In [1]: import numpy as np

In [2]: np.set_printoptions(suppress=True, linewidth=140)

In [3]: X = np.loadtxt("dump.csv", delimiter=",")

In [4]: X
Out[4]: 
array([[-0.16, -0.08, -1.09, -0.55],
       [ 0.36, -0.04,  0.39,  1.21],
       [-0.21,  0.07,  0.21, -0.7 ]])

In [5]: round(np.linalg.norm(X[2] - X[1]), 3)
Out[5]: np.float64(2.004)

In [6]: round(np.linalg.norm(X, 2), 3)
Out[6]: np.float64(1.738)

In [7]: rng = np.random.default_rng(9573)

In [8]: B = X + rng.integers(-2, 3, (3, 2)) @ rng.integers(-2, 3, (2, 4))

In [9]: B
Out[9]: 
array([[-0.16, -3.08,  4.91,  3.45],
       [ 2.36, -2.04,  8.39,  7.21],
       [ 1.79,  4.07, -3.79, -2.7 ]])

In [10]: np.round(np.linalg.svd(B - X, compute_uv=False), 3) + 0
Out[10]: array([13.905,  3.955,  0.   ])

In [11]: np.abs(B - X).sum(axis=1)
Out[11]: array([13., 18., 12.])

In [12]: B - X
Out[12]: 
array([[ 0., -3.,  6.,  4.],
       [ 2., -2.,  8.,  6.],
       [ 2.,  4., -4., -2.]])

In [13]: np.linalg.matrix_rank(B - X, tol=1e-8)
Out[13]: np.int64(2)

In [14]: def softmax(z):
    ...:     e = np.exp(z - z.max(axis=-1, keepdims=True))
    ...:     return e / e.sum(axis=-1, keepdims=True)
    ...: 

In [15]: np.round(softmax(X).sum(axis=1), 3)
Out[15]: array([1., 1., 1.])

In [16]: np.round(softmax(10 * X[1]), 3) + 0
Out[16]: array([0., 0., 0., 1.])

In [17]: scores = X @ X.T / np.sqrt(4)

In [18]: np.round(softmax(scores)[1] @ X, 3)
Out[18]: array([ 0.175, -0.026,  0.126,  0.589])

In [19]: np.round(softmax(scores), 3)
Out[19]: 
array([[0.563, 0.148, 0.288],
       [0.156, 0.663, 0.181],
       [0.355, 0.212, 0.433]])

In [20]: left, sig, Vt = np.linalg.svd(X)

In [21]: evecs = Vt[:(sig > 1e-8).sum()]

In [22]: x0 = X[1] + 2 * X[0] + rng.integers(2) * np.eye(4)[1]

In [23]: x0.round(3)
Out[23]: array([ 0.04, -0.2 , -1.79,  0.11])

In [24]: np.round(np.diag(evecs.T @ evecs), 3)
Out[24]: array([0.082, 0.016, 0.989, 0.914])

In [25]: np.linalg.matrix_rank(np.vstack([X, x0]))
Out[25]: np.int64(2)

In [26]: np.round(evecs.T @ evecs, 3)
Out[26]: 
array([[ 0.082, -0.019, -0.002,  0.273],
       [-0.019,  0.016,  0.106, -0.061],
       [-0.002,  0.106,  0.989,  0.008],
       [ 0.273, -0.061,  0.008,  0.914]])

In [27]: np.allclose(evecs.T @ evecs @ x0, x0)
Out[27]: True

In [28]: E = np.load("out13.npy")

In [29]: E
Out[29]: 
array([[ -4.231,  -9.371,   8.207,   0.555],
       [ -5.044, -11.419,   9.772,   0.196],
       [ -4.732, -11.132,  10.089,  -0.427],
       [ -5.658, -10.634,  10.668,   2.147],
       [ -5.465, -10.328,   9.354,   1.435],
       [ -5.803,  -8.827,   9.696,  -0.401],
       [ -5.613,  -9.577,  11.59 ,  -1.31 ],
       [ -6.126, -10.61 ,   9.799,   1.953],
       [ -4.394, -10.311,  10.01 ,   0.849],
       [ -5.952, -10.161,   9.169,  -0.383],
       [ -5.03 ,  -9.199,   9.696,  -0.665],
       [ -3.586,  -8.559,  10.033,   0.401],
       [ -5.732,  -9.465,   9.581,  -0.145],
       [ -6.753,  -9.669,   9.643,  -0.122],
       [ -6.893,  -9.682,  10.533,   0.582],
       [ -7.142,  -8.693,   9.709,  -0.66 ],
       [ -5.508, -11.46 ,  10.651,   0.761],
       [ -4.016, -11.147,   8.206,   1.751],
       [ -6.672, -10.756,  10.107,   0.615],
       [ -6.34 , -10.071,  11.316,   1.039],
       [ -4.22 ,  -9.098,  10.292,   0.727],
       [ -4.87 ,  -9.449,   9.133,   0.383],
       [ -5.434, -10.488,  10.472,   0.685],
       [ -6.257, -11.592,  10.308,   0.242],
       [ -4.922,  -9.632,  10.407,  -0.621],
       [ -6.171,  -9.741,  10.479,  -0.19 ],
       [ -3.913,  -9.738,  10.082,  -0.634],
       [ -4.696, -11.142,  10.628,   0.69 ]])

In [30]: E @ E
---------------------------------------------------------------------------
ValueError                                Traceback (most recent call last)
Cell In[30], line 1
----> 1 E @ E

ValueError: matmul: Input operand 1 has a mismatch in its core dimension 0, with gufunc signature (n?,k),(k,m?)->(n?,m?) (size 28 is different from 4)

In [31]: gram = E.T @ E

In [32]: np.round(np.diag(gram), 3)
Out[32]: array([ 841.25 , 2859.682, 2808.191,   22.775])

In [33]: gram.round(3)
Out[33]: 
array([[  841.25 ,  1523.011, -1515.233,   -49.391],
       [ 1523.011,  2859.682, -2817.53 ,  -103.719],
       [-1515.233, -2817.53 ,  2808.191,    91.857],
       [  -49.391,  -103.719,    91.857,    22.775]])

In [34]: A, _ = np.linalg.qr(np.array([[0.8, -0.6, 0.8, -0.2],
    ...:     [1.6, -0.6, 0.0, 0.4],
    ...:     [0.2, 0.1, -0.7, 0.8],
    ...:     [-1.1, -1.1, 0.1, -0.6]]))

In [35]: A.round(3)
Out[35]: 
array([[-0.379, -0.405,  0.575,  0.602],
       [-0.758, -0.378, -0.333, -0.414],
       [-0.095,  0.079, -0.721,  0.682],
       [ 0.521, -0.829, -0.197, -0.04 ]])

In [36]: x0 = np.array([2, 0, 1, 1])

In [37]: [p for p in range(1, 25) if np.allclose(np.linalg.matrix_power(A, p), np.eye(4))]
Out[37]: []

In [38]: np.round(np.linalg.inv(A), 3)
Out[38]: 
array([[-0.379, -0.758, -0.095,  0.521],
       [-0.405, -0.378,  0.079, -0.829],
       [ 0.575, -0.333, -0.721, -0.197],
       [ 0.602, -0.414,  0.682, -0.04 ]])

In [39]: np.round(np.linalg.norm(A, axis=0), 3)
Out[39]: array([1., 1., 1., 1.])

In [40]: np.round(np.linalg.pinv(A), 3)
Out[40]: 
array([[-0.379, -0.758, -0.095,  0.521],
       [-0.405, -0.378,  0.079, -0.829],
       [ 0.575, -0.333, -0.721, -0.197],
       [ 0.602, -0.414,  0.682, -0.04 ]])

In [41]: round(float(A[:, 3] @ A[:, 1]), 3)
Out[41]: 0.0

In [42]: np.round(A.T @ A, 3) + 0
Out[42]: 
array([[1., 0., 0., 0.],
       [0., 1., 0., 0.],
       [0., 0., 1., 0.],
       [0., 0., 0., 1.]])

In [43]: np.round(np.linalg.svd(A, compute_uv=False), 3)
Out[43]: array([1., 1., 1., 1.])

In [44]: r0 = np.array([-2, 5, 3, -1])

In [45]: B = A + np.outer(r0, np.eye(4)[1])

In [46]: np.round(np.linalg.det(B) / np.linalg.det(A), 3), round(1 + np.linalg.solve(A, r0)[1], 3)
Out[46]: (np.float64(0.987), np.float64(0.987))

In [47]: B.round(3)
Out[47]: 
array([[-0.379, -2.405,  0.575,  0.602],
       [-0.758,  4.622, -0.333, -0.414],
       [-0.095,  3.079, -0.721,  0.682],
       [ 0.521, -1.829, -0.197, -0.04 ]])

In [48]: M = np.loadtxt("data.csv", delimiter=",")

In [49]: M.round(3)
Out[49]: 
array([[0.401, 0.359, 0.317, 0.106],
       [0.359, 0.321, 0.283, 0.094],
       [0.317, 0.283, 0.25 , 0.083],
       [0.106, 0.094, 0.083, 0.028]])

In [50]: r0 = np.array([0, 5])

In [51]: np.cross(M[2, :3], M[0, :3])
Out[51]: array([0., 0., 0.])

In [52]: np.round(np.convolve(M[2], r0), 3)
Out[52]: array([0.   , 1.583, 1.417, 1.25 , 0.417])

In [53]: round(np.trace(np.linalg.pinv(M) @ M), 3)
Out[53]: np.float64(1.0)

In [54]: np.linalg.lstsq(M[:-1].T, M[-1])[2]
Out[54]: np.int32(1)

In [55]: np.abs(np.diag(np.linalg.qr(M)[1])) > 1e-9
Out[55]: array([ True, False, False, False])

In [56]: np.allclose(M[:-1].T @ np.linalg.lstsq(M[:-1].T, M[-1])[0], M[-1])
Out[56]: True
